$ python -q
>>> import numpy as np
>>> import numpy.linalg as la
>>> np.set_printoptions(precision=1, suppress=True, linewidth=160)
>>> def tidy(a):
...     return np.round(a, 1) + 0
... 
>>> mat = np.array([[0, 0, 0, 1, 0],
...     [1, 0, 0, 0, 0],
...     [0, 0, 1, 0, 0],
...     [0, 0, 0, 0, 1],
...     [0, 1, 0, 0, 0]])
>>> x0 = np.array([1, -2, 2, 1, 0])
>>> tidy(np.abs(la.eigvals(mat)))
array([1., 1., 1., 1., 1.])
>>> 5 - la.matrix_rank(mat - np.eye(5), tol=1e-8)
np.int64(2)
>>> [p for p in range(1, 25) if np.allclose(la.matrix_power(mat, p), np.eye(5))]
[4, 8, 12, 16, 20, 24]
>>> mat.T @ (mat @ x0)
array([ 1, -2,  2,  1,  0])
>>> tidy(la.det(mat))
np.float64(-1.0)
>>> tidy(np.sort(np.abs(np.degrees(np.angle(la.eigvals(mat))))))
array([  0.,   0.,  90.,  90., 180.])
>>> (mat - mat.T) / 2
array([[ 0. , -0.5,  0. ,  0.5,  0. ],
       [ 0.5,  0. ,  0. ,  0. , -0.5],
       [ 0. ,  0. ,  0. ,  0. ,  0. ],
       [-0.5,  0. ,  0. ,  0. ,  0.5],
       [ 0. ,  0.5,  0. , -0.5,  0. ]])
>>> tidy(np.sort(np.abs(la.eigvals(mat))))
array([1., 1., 1., 1., 1.])
>>> tidy(la.det(mat))
np.float64(-1.0)
>>> np.allclose(mat @ mat.T, mat.T @ mat)
True
>>> tidy(np.abs(la.eigvals(mat)).max())
np.float64(1.0)
>>> np.allclose(mat, mat.T)
False
>>> mat @ mat
array([[0, 0, 0, 0, 1],
       [0, 0, 0, 1, 0],
       [0, 0, 1, 0, 0],
       [0, 1, 0, 0, 0],
       [1, 0, 0, 0, 0]])
>>> cov = mat.T @ mat
>>> tidy(la.eigvalsh(cov)[::-1])
array([1., 1., 1., 1., 1.])
>>> A2 = np.array([[5, 3, 6, 0, 6, 0],
...     [9, 9, 4, 1, 8, 9],
...     [5, 2, 8, 9, 5, 0],
...     [5, 6, 3, 7, 3, 7],
...     [5, 7, 3, 1, 2, 0],
...     [4, 4, 8, 8, 3, 3]])
>>> data = A2.T @ A2
>>> data
array([[197, 187, 168, 126, 164, 128],
       [187, 195, 141, 108, 144, 135],
       [168, 141, 198, 164, 147,  81],
       [126, 108, 164, 196, 100,  82],
       [164, 144, 147, 100, 147, 102],
       [128, 135,  81,  82, 102, 139]])
>>> tidy(data.mean(axis=0))
array([161.7, 151.7, 149.8, 129.3, 134. , 111.2])
>>> la.matrix_rank(data)
np.int64(6)
>>> f, v = mat[2], mat[0]
>>> f @ v
np.int64(0)
>>> p = (f @ v) / (f @ f) * f
>>> p
array([0., 0., 0., 0., 0.])
>>> np.outer(f, v)
array([[0, 0, 0, 0, 0],
       [0, 0, 0, 0, 0],
       [0, 0, 0, 1, 0],
       [0, 0, 0, 0, 0],
       [0, 0, 0, 0, 0]])
>>> E = np.load("m.npy")
>>> E
array([[ 2,  0,  0,  0,  0,  0],
       [ 9,  6,  0,  0,  0,  0],
       [ 6,  4, -3,  0,  0,  0],
       [-5,  3,  2, -1,  0,  0],
       [-4,  4, -3, -1, -4,  0],
       [-8,  7,  1,  0,  3, -8]])
>>> la.cond(data) > 100
np.True_
>>> [round(float(x), 1) for x in la.svd(data, compute_uv=False)[:3]]
[850.3, 134.5, 62.2]
>>> f = np.array([3, -3, -3, 2, 3, 0])
>>> A2 = E + np.outer(f, np.eye(6)[5])
>>> la.matrix_rank(A2 - E)
np.int64(1)
>>> la.matrix_rank(la.inv(A2) - la.inv(E), tol=1e-8)
np.int64(1)
>>> W0 = np.loadtxt("w.csv", delimiter=",")
>>> tidy(W0)
array([[-0.1,  0.2, -0.8, -0.3],
       [ 0.4, -0.6, -0.4,  0.5],
       [ 0.7,  0.5, -0.1,  0.1],
       [ 0.2, -0.5,  0.3, -0.3],
       [-0.5,  0.1,  0. ,  0.7],
       [ 0.2,  0.3,  0.3,  0.4]])
>>> A2 = np.c_[W0[:, :2] @ np.array([[9, -5], [-5, 8]]), np.array([-2, -1, -1, 0, 0, 1])]
>>> tidy(A2)
array([[-1.9,  2. , -2. ],
       [ 6.6, -7. , -1. ],
       [ 3.9,  0.5, -1. ],
       [ 4.3, -4.8,  0. ],
       [-5. ,  3.4,  0. ],
       [ 0.6,  1.2,  1. ]])
>>> tidy(la.norm(la.qr(W0)[0].T @ A2, axis=0) ** 2 / ((A2 ** 2).sum(axis=0) + 1e-12))
array([1. , 1. , 0.9])
>>> tidy(la.lstsq(W0, A2[:, 0])[0])
array([ 9., -5.,  0.,  0.])
>>> Q, r_ = la.qr(W0)
>>> Q.shape, r_.shape
((6, 4), (4, 4))
>>> tidy(np.abs(np.diag(r_)))
array([1., 1., 1., 1.])
>>> A = np.loadtxt("data.csv", delimiter=",")
>>> A
array([[3., 1., 0., 0.],
       [4., 1., 1., 2.],
       [5., 1., 3., 4.],
       [2., 1., 0., 0.],
       [2., 1., 0., 0.],
       [5., 1., 3., 4.],
       [3., 1., 0., 0.],
       [2., 1., 0., 0.],
       [2., 1., 0., 0.],
       [6., 1., 5., 6.],
       [3., 1., 0., 0.],
       [6., 1., 5., 6.],
       [3., 1., 0., 0.],
       [2., 1., 0., 0.],
       [5., 1., 3., 4.],
       [2., 1., 0., 0.],
       [4., 1., 1., 2.]])
>>> Q, V = la.qr(A[:, :2])[0], la.qr(A[:, 2:])[0]
>>> sv = la.svd(Q.T @ V, compute_uv=False)
>>> tidy(np.degrees(np.arccos(sv.clip(0, 1))))
array([12., 77.])
>>> (sv > 0.9).sum()
np.int64(1)
>>> tidy(sv)
array([1. , 0.2])
>>> hat = A @ la.solve(A.T @ A, A.T)
>>> tidy(hat @ A[:, 2])
array([0., 1., 3., 0., 0., 3., 0., 0., 0., 5., 0., 5., 0., 0., 3., 0., 1.])
>>> tidy(np.trace(hat))
np.float64(4.0)
>>> np.allclose(hat @ hat, hat)
True
>>> x0 = np.array([5, 1, 5, 4])
>>> y = A @ x0
>>> c, lr = np.zeros(4), 1 / la.norm(A, 2) ** 2
>>> for i in range(30):
...     c -= lr * A.T @ (A @ c - y)
...     if i % 10 == 0: print(i, round(la.norm(A @ c - y), 1))
... 
0 7.9
10 3.0
20 1.4
>>> tidy(la.cond(A))
np.float64(40.8)
>>> A2 = np.c_[A[:, :2] @ np.array([[0, 3], [-1, 0]]), np.array([-2, -1, -2, 2, 1, 0, -1, -2, 1, 2, 2, 2, -1, 1, 2, 2, 0])]
>>> A2
array([[-1.,  9., -2.],
       [-1., 12., -1.],
       [-1., 15., -2.],
       [-1.,  6.,  2.],
       [-1.,  6.,  1.],
       [-1., 15.,  0.],
       [-1.,  9., -1.],
       [-1.,  6., -2.],
       [-1.,  6.,  1.],
       [-1., 18.,  2.],
       [-1.,  9.,  2.],
       [-1., 18.,  2.],
       [-1.,  9., -1.],
       [-1.,  6.,  1.],
       [-1., 15.,  2.],
       [-1.,  6.,  2.],
       [-1., 12.,  0.]])
>>> tidy(la.norm(la.qr(A)[0].T @ A2, axis=0) ** 2 / ((A2 ** 2).sum(axis=0) + 1e-12))
array([1. , 1. , 0.3])
>>> A2 = np.array([[-8, 3], [-8, -9], [4, -8], [-5, 3]])
>>> A @ A2
array([[-32.,   0.],
       [-46.,   1.],
       [-56.,  -6.],
       [-24.,  -3.],
       [-24.,  -3.],
       [-56.,  -6.],
       [-32.,   0.],
       [-24.,  -3.],
       [-24.,  -3.],
       [-66., -13.],
       [-32.,   0.],
       [-66., -13.],
       [-32.,   0.],
       [-24.,  -3.],
       [-56.,  -6.],
       [-24.,  -3.],
       [-46.,   1.]])
>>> la.matrix_rank(A @ A2)
np.int64(2)
>>> np.einsum("ik,kj->ji", A, A2)
array([[-32., -46., -56., -24., -24., -56., -32., -24., -24., -66., -32., -66., -32., -24., -56., -24., -46.],
       [  0.,   1.,  -6.,  -3.,  -3.,  -6.,   0.,  -3.,  -3., -13.,   0., -13.,   0.,  -3.,  -6.,  -3.,   1.]])
>>> feats = np.loadtxt("block17.csv", delimiter=",")
>>> feats
array([[ 1. , -1. , -0.9,  0.9],
       [-1. ,  1. ,  1. , -1. ],
       [ 0.9, -1. , -0.9,  0.9],
       [ 0.5, -0.9, -0.9,  0.9],
       [ 1. , -0.7,  0.7, -0.5],
       [-0.3,  1. ,  0.2, -0.9],
       [-1. ,  1. ,  0.6,  0. ],
       [ 0.4, -1. , -1. ,  1. ],
       [-1. ,  0.3,  0.3,  0.6],
       [-1. ,  0.4, -0.8,  0.8],
       [-0.7,  0. , -0.9,  0.8],
       [-1. ,  0.7, -1. ,  0.7],
       [ 0. , -0.7,  0.7,  0.1],
       [ 0.8, -0.3,  0.1, -0.2],
       [-0.8,  1. ,  1. , -1. ],
       [ 0.6, -1. , -1. ,  1. ],
       [-1. , -0.2, -1. ,  0.9],
       [ 1. ,  0.9,  1. , -1. ],
       [ 1. , -0.1,  1. , -1. ],
       [ 0.8, -0.8, -0.9,  0.7],
       [-1. ,  0.3, -1. ,  1. ],
       [-0.2, -1. , -1. ,  1. ],
       [ 0.4, -0.8, -1. ,  0.9],
       [ 0.5,  0.9,  0. , -0.8]])
>>> x0 = np.array([5, 8, 2, -8])
>>> y = feats @ x0
>>> tidy(la.pinv(feats) @ feats)
array([[1., 0., 0., 0.],
       [0., 1., 0., 0.],
       [0., 0., 1., 0.],
       [0., 0., 0., 1.]])
>>> rng = np.random.default_rng(284)
>>> y = y + 0.1 * rng.normal(size=24)
>>> tidy(y)
array([-12. ,  13. , -12.6, -13.6,   4.9,  14.1,   4.2, -15.9,  -6.6,  -9.9, -11.6,  -6.8,  -5.2,   3.5,  14.1, -15. , -15.5,  22.1,  14.2,  -9.7, -12.5,
       -19. , -13.5,  16.1])
>>> c, *_ = la.lstsq(feats, y)
>>> tidy(feats.T @ (y - feats @ c))
array([0., 0., 0., 0.])
